>>> import numpy as np
>>> from numpy import linalg as LA
>>> np.set_printoptions(suppress=True, linewidth=100)
>>> tidy = lambda a: np.round(a, 3) + 0
>>> F = np.loadtxt("x.csv", delimiter=",")
>>> F
array([[8.966, 1.96 , 0.952],
       [8.93 , 1.882, 1.   ],
       [9.069, 1.907, 0.952],
       [9.011, 2.057, 0.756],
       [8.931, 1.89 , 1.101],
       [9.107, 2.14 , 0.975],
       [9.211, 2.032, 0.821],
       [8.97 , 2.089, 0.972],
       [9.067, 1.973, 0.78 ],
       [9.052, 2.065, 1.102],
       [9.033, 1.863, 0.748],
       [8.947, 2.037, 0.902],
       [8.983, 2.083, 0.797],
       [8.962, 2.038, 1.167],
       [9.05 , 2.071, 0.949],
       [9.144, 2.026, 0.966],
       [8.803, 1.912, 0.988],
       [9.03 , 1.815, 0.96 ],
       [9.135, 2.035, 0.875],
       [9.089, 1.99 , 1.167],
       [9.021, 1.963, 0.991],
       [9.008, 1.918, 0.889],
       [9.012, 2.135, 1.199],
       [9.117, 2.031, 0.893],
       [7.135, 1.961, 1.034],
       [7.029, 1.911, 0.957],
       [7.063, 1.755, 1.092],
       [6.939, 1.855, 1.06 ],
       [7.107, 2.031, 0.993],
       [6.878, 1.944, 0.946],
       [6.884, 1.941, 1.022],
       [6.831, 1.878, 0.973],
       [7.03 , 1.963, 1.06 ],
       [7.089, 1.91 , 1.018],
       [6.818, 2.015, 0.993],
       [7.025, 2.161, 1.123],
       [6.769, 2.063, 1.111],
       [6.992, 1.919, 0.903],
       [6.918, 1.881, 1.03 ],
       [7.225, 2.164, 1.029],
       [7.05 , 2.117, 1.066],
       [7.045, 2.119, 0.994],
       [6.969, 2.045, 1.027],
       [7.167, 2.106, 0.988],
       [6.978, 1.856, 1.055],
       [7.041, 1.847, 1.055],
       [6.947, 2.03 , 0.865],
       [6.961, 2.071, 0.976]])
>>> gram = np.cov(F, rowvar=False)
>>> tidy(np.median(F, axis=0))
array([8.014, 2.002, 0.99 ])
>>> tidy(np.corrcoef(F[:, 2], F[:, 1])[0, 1])
np.float64(0.037)
>>> np.argsort(-F.std(axis=0).round(6), kind="stable")
array([0, 2, 1])
>>> np.argwhere(np.triu(np.abs(np.corrcoef(F.T)) > 0.8, 1))
array([], shape=(0, 2), dtype=int64)
>>> U, sigma, VT = LA.svd(F)
>>> np.argmax(sigma[:-1] / (sigma[1:] + 1e-6)) + 1
np.int64(1)
>>> other = U[:, :1] @ np.diag(sigma[:1]) @ VT[:1]
>>> tidy(LA.norm(F - other) / LA.norm(F))
np.float64(0.037)
>>> LA.matrix_rank(other)
np.int64(1)
>>> tidy(LA.norm(F - other, 2)), tidy(sigma[1])
(np.float64(2.035), np.float64(2.035))
>>> LA.matrix_rank(F, rtol=0.05)
np.int64(1)
>>> K = np.minimum.outer(np.arange(1, 7), np.arange(1, 7)) * -1
>>> K
array([[-1, -1, -1, -1, -1, -1],
       [-1, -2, -2, -2, -2, -2],
       [-1, -2, -3, -3, -3, -3],
       [-1, -2, -3, -4, -4, -4],
       [-1, -2, -3, -4, -5, -5],
       [-1, -2, -3, -4, -5, -6]])
>>> # equal to its transpose
>>> np.all(LA.eigvalsh(K) > 0)
np.False_
>>> [round(float(LA.det(K[:i, :i])), 2) + 0 for i in range(1, 7)]
[-1.0, 1.0, -1.0, 1.0, -1.0, 1.0]
>>> data = np.loadtxt("run9.csv", delimiter=",")
>>> data
array([[ 3.191,  0.53 ,  1.42 , -4.485,  7.268, -4.027,  0.018,  0.278, -1.655,  0.121,  5.932,
         4.553, -4.57 , -0.896],
       [ 2.023, -3.637,  1.752, -6.316,  6.912, -2.092,  1.584, -1.802, -2.394,  0.58 ,  4.773,
         3.573, -1.175,  0.122],
       [-2.577,  0.447,  1.304,  1.193,  2.49 ,  2.485, -0.064, -6.467,  0.061, -2.815, -2.283,
        -1.922, -1.138, -0.73 ],
       [-1.184, -0.176,  3.723,  1.145,  0.72 ,  2.461, -0.064, -4.407, -2.845, -0.191, -2.776,
        -2.59 ,  0.464, -0.777],
       [ 3.862, -1.442,  1.705, -4.428,  6.631, -2.53 ,  1.147,  0.37 , -0.702,  1.505,  3.408,
         3.907, -2.838,  0.55 ],
       [ 3.378, -2.609,  1.764, -3.26 ,  8.665, -3.31 ,  1.35 ,  0.06 , -1.71 , -0.279,  5.091,
         3.134, -3.861, -1.107],
       [ 1.158, -1.619,  2.518, -5.54 ,  6.901, -3.015,  1.53 , -0.528, -0.699,  0.18 ,  2.302,
         2.444, -2.113,  1.784],
       [ 1.629, -3.005,  1.721, -2.605,  8.324, -2.195,  0.275, -1.341, -1.048, -0.456,  4.543,
         2.215, -4.253,  0.184],
       [-1.103,  0.167,  2.777,  1.494, -0.076,  2.418,  1.045, -4.557, -0.311, -2.101, -5.256,
        -2.62 ,  1.366, -0.596],
       [-1.307,  1.955,  0.835,  2.551,  1.224,  1.755, -0.528, -3.343, -1.537, -3.651, -3.109,
        -1.367,  2.693, -3.349],
       [ 2.482, -1.138, -0.454, -2.529,  5.281, -4.524, -0.217, -0.205, -1.725,  0.159,  0.837,
         2.177, -2.715,  0.416],
       [ 2.397, -2.223,  1.797, -3.81 ,  7.031, -1.94 ,  0.298, -1.683,  0.074, -0.295,  5.664,
         2.751, -3.444,  1.482],
       [ 2.374, -1.459,  0.249, -4.455,  7.457, -2.916,  0.932, -0.167, -1.486,  0.927,  3.596,
         2.016, -1.892, -0.418],
       [-0.786,  0.718,  1.236,  2.836,  0.865,  2.078,  0.793, -2.487, -0.509, -2.516, -3.765,
        -0.587,  2.093, -2.803],
       [-2.398,  0.098,  2.939,  1.286,  2.608,  2.746, -0.716, -2.933,  0.209, -1.553, -5.332,
        -1.628, -1.313, -2.104],
       [-1.439,  2.097,  1.601,  1.469,  1.096,  1.34 , -0.378, -3.555, -1.103, -2.278, -4.11 ,
        -3.439, -1.464, -2.045],
       [ 1.2  , -3.184,  1.194, -4.702,  7.758, -0.854, -0.055, -1.408, -2.977,  0.771,  4.295,
         1.555, -1.828,  0.554],
       [ 0.338, -0.287,  0.105,  0.755,  1.677,  1.808,  2.846, -5.761, -0.992, -3.802, -2.933,
        -2.949, -1.098, -3.309]])
>>> def softmax(z):
...     e = np.exp(z - z.max(axis=-1, keepdims=True))
...     return e / e.sum(axis=-1, keepdims=True)
... 
>>> tidy(softmax(10 * data[9]))
array([0.   , 0.001, 0.   , 0.195, 0.   , 0.   , 0.   , 0.   , 0.   , 0.   , 0.   , 0.   , 0.805,
       0.   ])
>>> S = data @ data.T / np.sqrt(14)
>>> softmax(S).round(6).argmax(axis=1)
array([ 0,  1,  2,  3,  0,  5,  1,  5,  8,  9,  0,  5,  5,  9, 14, 15,  1, 17])
>>> A = np.load("dump.npy")
>>> A
array([[43, 19, 43, 44,  9, 15, 17, 11, 22, 41, 49],
       [19, 25, 25, 28,  8,  7, 17, 10, 21, 24, 29],
       [43, 25, 57, 60, 12, 15, 25, 14, 33, 44, 53],
       [44, 28, 60, 64, 12, 16, 28, 16, 36, 48, 56],
       [ 9,  8, 12, 12,  5,  2,  5,  2,  8,  6, 11],
       [15,  7, 15, 16,  2,  6,  7,  5,  8, 17, 18],
       [17, 17, 25, 28,  5,  7, 15,  9, 18, 23, 25],
       [11, 10, 14, 16,  2,  5,  9,  6, 10, 16, 16],
       [22, 21, 33, 36,  8,  8, 18, 10, 23, 26, 31],
       [41, 24, 44, 48,  6, 17, 23, 16, 26, 50, 52],
       [49, 29, 53, 56, 11, 18, 25, 16, 31, 52, 60]])
>>> ev, V = LA.eigh(A)
>>> np.abs(V[:, -1]).round(6).argmax()
np.int64(3)
>>> tidy(V.T @ A @ V)
array([[  0.   ,   0.   ,   0.   ,   0.   ,   0.   ,   0.   ,   0.   ,   0.   ,   0.   ,   0.   ,
          0.   ],
       [  0.   ,   0.   ,   0.   ,   0.   ,   0.   ,   0.   ,   0.   ,   0.   ,   0.   ,   0.   ,
          0.   ],
       [  0.   ,   0.   ,   0.   ,   0.   ,   0.   ,   0.   ,   0.   ,   0.   ,   0.   ,   0.   ,
          0.   ],
       [  0.   ,   0.   ,   0.   ,   0.   ,   0.   ,   0.   ,   0.   ,   0.   ,   0.   ,   0.   ,
          0.   ],
       [  0.   ,   0.   ,   0.   ,   0.   ,   0.   ,   0.   ,   0.   ,   0.   ,   0.   ,   0.   ,
          0.   ],
       [  0.   ,   0.   ,   0.   ,   0.   ,   0.   ,   0.   ,   0.   ,   0.   ,   0.   ,   0.   ,
          0.   ],
       [  0.   ,   0.   ,   0.   ,   0.   ,   0.   ,   0.   ,   0.   ,   0.   ,   0.   ,   0.   ,
          0.   ],
       [  0.   ,   0.   ,   0.   ,   0.   ,   0.   ,   0.   ,   0.   ,   8.497,   0.   ,   0.   ,
          0.   ],
       [  0.   ,   0.   ,   0.   ,   0.   ,   0.   ,   0.   ,   0.   ,   0.   ,  15.363,   0.   ,
          0.   ],
       [  0.   ,   0.   ,   0.   ,   0.   ,   0.   ,   0.   ,   0.   ,   0.   ,   0.   ,  21.903,
          0.   ],
       [  0.   ,   0.   ,   0.   ,   0.   ,   0.   ,   0.   ,   0.   ,   0.   ,   0.   ,   0.   ,
        308.237]])
>>> tidy(V @ np.diag(ev) @ V.T)
array([[43., 19., 43., 44.,  9., 15., 17., 11., 22., 41., 49.],
       [19., 25., 25., 28.,  8.,  7., 17., 10., 21., 24., 29.],
       [43., 25., 57., 60., 12., 15., 25., 14., 33., 44., 53.],
       [44., 28., 60., 64., 12., 16., 28., 16., 36., 48., 56.],
       [ 9.,  8., 12., 12.,  5.,  2.,  5.,  2.,  8.,  6., 11.],
       [15.,  7., 15., 16.,  2.,  6.,  7.,  5.,  8., 17., 18.],
       [17., 17., 25., 28.,  5.,  7., 15.,  9., 18., 23., 25.],
       [11., 10., 14., 16.,  2.,  5.,  9.,  6., 10., 16., 16.],
       [22., 21., 33., 36.,  8.,  8., 18., 10., 23., 26., 31.],
       [41., 24., 44., 48.,  6., 17., 23., 16., 26., 50., 52.],
       [49., 29., 53., 56., 11., 18., 25., 16., 31., 52., 60.]])
>>> np.unique(ev.round(6) + 0, return_counts=True)[1]
array([7, 1, 1, 1, 1])
>>> tidy(ev.sum()), np.trace(A)
(np.float64(354.0), np.int64(354))
>>> tidy(LA.eigvalsh(A + -3 * np.eye(11)))
array([ -3.   ,  -3.   ,  -3.   ,  -3.   ,  -3.   ,  -3.   ,  -3.   ,   5.497,  12.363,  18.903,
       305.237])
>>> tidy(LA.norm(A, axis=0))
array([106.193,  68.957, 127.855, 136.352,  26.683,  39.319,  62.008,  37.829,  77.64 , 116.134,
       133.334])
>>> tidy(LA.norm(A) ** 2 / LA.norm(A, 2) ** 2)
np.float64(1.008)
>>> tidy(LA.norm(A, "nuc"))
np.float64(354.0)
>>> LA.norm(A, axis=1).argmax()
np.int64(3)
>>> mat = np.load("test12.npy")
>>> tidy(mat)
array([[-0.707,  0.   ,  0.   ,  0.   ,  0.   ,  0.   ,  0.   , -0.707,  0.   ,  0.   ,  0.   ,
         0.   ,  0.   ,  0.   ],
       [ 0.   ,  1.   ,  0.   ,  0.   ,  0.   ,  0.   ,  0.   ,  0.   ,  0.   ,  0.   ,  0.   ,
         0.   ,  0.   ,  0.   ],
       [ 0.   ,  0.   ,  1.   ,  0.   ,  0.   ,  0.   ,  0.   ,  0.   ,  0.   ,  0.   ,  0.   ,
         0.   ,  0.   ,  0.   ],
       [ 0.   ,  0.   ,  0.   ,  1.   ,  0.   ,  0.   ,  0.   ,  0.   ,  0.   ,  0.   ,  0.   ,
         0.   ,  0.   ,  0.   ],
       [ 0.   ,  0.   ,  0.   ,  0.   ,  1.   ,  0.   ,  0.   ,  0.   ,  0.   ,  0.   ,  0.   ,
         0.   ,  0.   ,  0.   ],
       [ 0.   ,  0.   ,  0.   ,  0.   ,  0.   ,  1.   ,  0.   ,  0.   ,  0.   ,  0.   ,  0.   ,
         0.   ,  0.   ,  0.   ],
       [ 0.   ,  0.   ,  0.   ,  0.   ,  0.   ,  0.   ,  1.   ,  0.   ,  0.   ,  0.   ,  0.   ,
         0.   ,  0.   ,  0.   ],
       [ 0.707,  0.   ,  0.   ,  0.   ,  0.   ,  0.   ,  0.   , -0.707,  0.   ,  0.   ,  0.   ,
         0.   ,  0.   ,  0.   ],
       [ 0.   ,  0.   ,  0.   ,  0.   ,  0.   ,  0.   ,  0.   ,  0.   ,  1.   ,  0.   ,  0.   ,
         0.   ,  0.   ,  0.   ],
       [ 0.   ,  0.   ,  0.   ,  0.   ,  0.   ,  0.   ,  0.   ,  0.   ,  0.   ,  1.   ,  0.   ,
         0.   ,  0.   ,  0.   ],
       [ 0.   ,  0.   ,  0.   ,  0.   ,  0.   ,  0.   ,  0.   ,  0.   ,  0.   ,  0.   ,  1.   ,
         0.   ,  0.   ,  0.   ],
       [ 0.   ,  0.   ,  0.   ,  0.   ,  0.   ,  0.   ,  0.   ,  0.   ,  0.   ,  0.   ,  0.   ,
         1.   ,  0.   ,  0.   ],
       [ 0.   ,  0.   ,  0.   ,  0.   ,  0.   ,  0.   ,  0.   ,  0.   ,  0.   ,  0.   ,  0.   ,
         0.   ,  1.   ,  0.   ],
       [ 0.   ,  0.   ,  0.   ,  0.   ,  0.   ,  0.   ,  0.   ,  0.   ,  0.   ,  0.   ,  0.   ,
         0.   ,  0.   ,  1.   ]])
>>> other = mat / np.sqrt((mat ** 2).mean(axis=1, keepdims=True))
>>> LA.matrix_rank(mat - mat.mean(axis=1, keepdims=True))
np.int64(13)
>>> tidy(other[10])
array([0.   , 0.   , 0.   , 0.   , 0.   , 0.   , 0.   , 0.   , 0.   , 0.   , 3.742, 0.   , 0.   ,
       0.   ])
